% python3 -q
>>> import numpy as np
>>> np.set_printoptions(precision=2, suppress=True, linewidth=160)
>>> m1 = np.load("m.npy")
>>> m1
array([[-8,  0,  0,  0,  0,  0,  0],
       [-3,  2,  0,  0,  0,  0,  0],
       [ 3,  6, -6,  0,  0,  0,  0],
       [-2, -1, -4, -4,  0,  0,  0],
       [-8, -7,  6, -2,  5,  0,  0],
       [-7,  3,  7, -8,  2, -6,  0],
       [-8, -7,  0,  7,  6, -6,  5]])
>>> # triangular: eigenvalues sit on the diagonal
>>> [int(np.linalg.matrix_rank(np.linalg.matrix_power(m1, p))) for p in range(1, 8)]
[7, 7, 7, 7, 7, 7, 7]
>>> np.linalg.matrix_rank(m1 - m1[0, 0] * np.eye(7))
np.int64(6)
>>> m1 @ m1
array([[  64,    0,    0,    0,    0,    0,    0],
       [  18,    4,    0,    0,    0,    0,    0],
       [ -60,  -24,   36,    0,    0,    0,    0],
       [  15,  -22,   40,   16,    0,    0,    0],
       [  67,  -11,    2,   -2,   25,    0,    0],
       [ 110,   24,  -40,   76,   -2,   36,    0],
       [  25, -116,  -34,   43,   48,    6,   25]])
>>> np.prod(np.diag(m1)), round(np.linalg.det(m1), 2)
(np.int64(57600), np.float64(57600.0))
>>> np.sort(np.linalg.eigvals(m1))
array([-8., -6., -6., -4.,  2.,  5.,  5.])
>>> X = np.array([[10, -2, 10, 1, 3, -2],
...     [-2, 3, 0, 1, -1, 0],
...     [10, 0, 12, 2, 4, -2],
...     [1, 1, 2, 2, -3, -1],
...     [3, -1, 4, -3, 13, 2],
...     [-2, 0, -2, -1, 2, 1]])
>>> vals, V = np.linalg.eigh(X)
>>> x = np.array([6, 1, -5, 3, -9, 9])
>>> np.round(V * np.maximum(vals, 0) @ V.T, 2) + 0
array([[10., -2., 10.,  1.,  3., -2.],
       [-2.,  3.,  0.,  1., -1.,  0.],
       [10.,  0., 12.,  2.,  4., -2.],
       [ 1.,  1.,  2.,  2., -3., -1.],
       [ 3., -1.,  4., -3., 13.,  2.],
       [-2.,  0., -2., -1.,  2.,  1.]])
>>> x @ X @ x
np.int64(975)
>>> np.round(V * np.abs(vals) @ V.T, 2) + 0
array([[10., -2., 10.,  1.,  3., -2.],
       [-2.,  3.,  0.,  1., -1.,  0.],
       [10.,  0., 12.,  2.,  4., -2.],
       [ 1.,  1.,  2.,  2., -3., -1.],
       [ 3., -1.,  4., -3., 13.,  2.],
       [-2.,  0., -2., -1.,  2.,  1.]])
>>> (np.sign(V[:, -1].round(6)) == np.sign(V[0, -1].round(6))).astype(int)
array([1, 0, 1, 1, 1, 0])
>>> np.round(X @ np.linalg.pinv(X) @ X, 2) + 0
array([[10., -2., 10.,  1.,  3., -2.],
       [-2.,  3.,  0.,  1., -1.,  0.],
       [10.,  0., 12.,  2.,  4., -2.],
       [ 1.,  1.,  2.,  2., -3., -1.],
       [ 3., -1.,  4., -3., 13.,  2.],
       [-2.,  0., -2., -1.,  2.,  1.]])
>>> r0 = np.array([3, 4, 2, 4, 0, 3, 2])
>>> r1 = np.array([1, 0, 1])
>>> M = np.outer(r0, r1)
>>> M
array([[3, 0, 3],
       [4, 0, 4],
       [2, 0, 2],
       [4, 0, 4],
       [0, 0, 0],
       [3, 0, 3],
       [2, 0, 2]])
>>> # column 2 repeats column 0
>>> U, sig, Vt = np.linalg.svd(M)
>>> sig.round(2) + 0
array([10.77,  0.  ,  0.  ])
>>> Y = U[:, :1] @ np.diag(sig[:1]) @ Vt[:1]
>>> Y
array([[3., 0., 3.],
       [4., 0., 4.],
       [2., 0., 2.],
       [4., 0., 4.],
       [0., 0., 0.],
       [3., 0., 3.],
       [2., 0., 2.]])
>>> np.linalg.matrix_rank(Y)
np.int64(1)
>>> round(np.linalg.norm(M - Y) / np.linalg.norm(M), 2)
np.float64(0.0)
>>> np.round(np.linalg.norm(M - Y, 2), 2), round(sig[1], 2)
(np.float64(0.0), np.float64(0.0))
>>> K = np.load("data.npy")
>>> K
array([[-20.87,  58.96,   1.8 , -37.61,  39.56,   2.44, -20.55],
       [-20.23,  59.51,  -1.15, -39.28,  38.51,   0.1 , -21.34],
       [-21.15,  60.48,   0.35, -39.48,  39.36,  -0.17, -19.64],
       [-20.9 ,  58.81,  -0.4 , -39.14,  40.79,   0.65, -21.55],
       [-20.28,  58.72,  -0.26, -40.21,  39.62,   0.11, -19.77],
       [-19.41,  60.45,  -0.26, -39.07,  40.01,   0.75, -20.39],
       [-19.36,  60.46,   1.07, -40.56,  40.02,   0.56, -19.9 ],
       [-20.99,  61.56,   0.78, -40.2 ,  41.56,  -0.61, -20.92],
       [-20.23,  60.72,   0.98, -40.  ,  41.18,  -0.52, -20.98],
       [-20.95,  60.7 ,  -0.27, -38.56,  41.04,  -1.23, -19.25],
       [-19.52,  59.16,   0.76, -40.87,  40.4 ,   0.94, -21.29],
       [-19.96,  59.52,   0.74, -40.28,  40.89,   1.6 , -19.97],
       [-19.55,  61.26,  -1.03, -40.54,  40.6 ,  -1.84, -20.45],
       [-21.17,  59.52,  -0.12, -40.1 ,  38.69,  -0.37, -20.42],
       [-20.42,  61.31,   0.84, -40.02,  39.9 ,   0.84, -19.78],
       [-21.41,  60.72,  -0.15, -40.82,  38.72,   0.47, -20.46],
       [-21.88,  59.34,   0.08, -38.74,  40.59,  -0.3 , -21.12]])
>>> x = np.array([3, -3, 1, 2, -2, 2, 0])
>>> target = K @ x
>>> np.round(np.linalg.pinv(K) @ K, 2) + 0
array([[1., 0., 0., 0., 0., 0., 0.],
       [0., 1., 0., 0., 0., 0., 0.],
       [0., 0., 1., 0., 0., 0., 0.],
       [0., 0., 0., 1., 0., 0., 0.],
       [0., 0., 0., 0., 1., 0., 0.],
       [0., 0., 0., 0., 0., 1., 0.],
       [0., 0., 0., 0., 0., 0., 1.]])
>>> rng = np.random.default_rng(60)
>>> target = target + 0.05 * rng.normal(size=17)
>>> target
array([-387.2 , -395.77, -402.52, -398.15, -396.76, -396.45, -398.37, -411.52, -405.28, -406.83, -395.91, -396.83, -409.38, -400.49, -402.42, -404.64, -402.86])
>>> c, *_ = np.linalg.lstsq(K, target)
>>> np.round(K.T @ (target - K @ c), 2) + 0
array([0., 0., 0., 0., 0., 0., 0.])
>>> r0 = np.array([0, 3])
>>> np.cross(K[6, :3], K[5, :3])
array([-80.4 , -25.8 ,   3.22])
>>> J = np.loadtxt("mat.csv", delimiter=",")
>>> J
array([[-0.59,  0.23, -0.75,  0.17],
       [-0.54, -0.23,  0.49,  0.65],
       [ 0.11, -0.93, -0.36,  0.03],
       [ 0.59,  0.19, -0.24,  0.75]])
>>> # columns are unit length and at right angles
>>> x = np.array([-3, 0, -3, -1])
>>> [p for p in range(1, 25) if np.allclose(np.linalg.matrix_power(J, p), np.eye(4))]
[]
>>> np.round(J.T @ (J @ x), 2) + 0
array([-3.,  0., -3., -1.])
>>> np.sort(np.abs(np.degrees(np.angle(np.linalg.eigvals(J)))))
array([  0.  , 102.66, 102.66, 180.  ])
>>> np.round(J[:, 2] @ J[:, 3], 2)
np.float64(-0.0)
>>> np.round(J @ J.T, 2) + 0
array([[1., 0., 0., 0.],
       [0., 1., 0., 0.],
       [0., 0., 1., 0.],
       [0., 0., 0., 1.]])
>>> U, sig, Vt = np.linalg.svd(M)
>>> V = Vt[:(sig > 1e-8).sum()]
>>> x = M[6] + -1 * M[3] + rng.integers(2) * np.eye(3)[0]
>>> x
array([-1.,  0., -2.])
>>> np.linalg.matrix_rank(np.vstack([M, x]))
np.int64(2)
>>> V.T @ V
array([[0.5, 0. , 0.5],
       [0. , 0. , 0. ],
       [0.5, 0. , 0.5]])
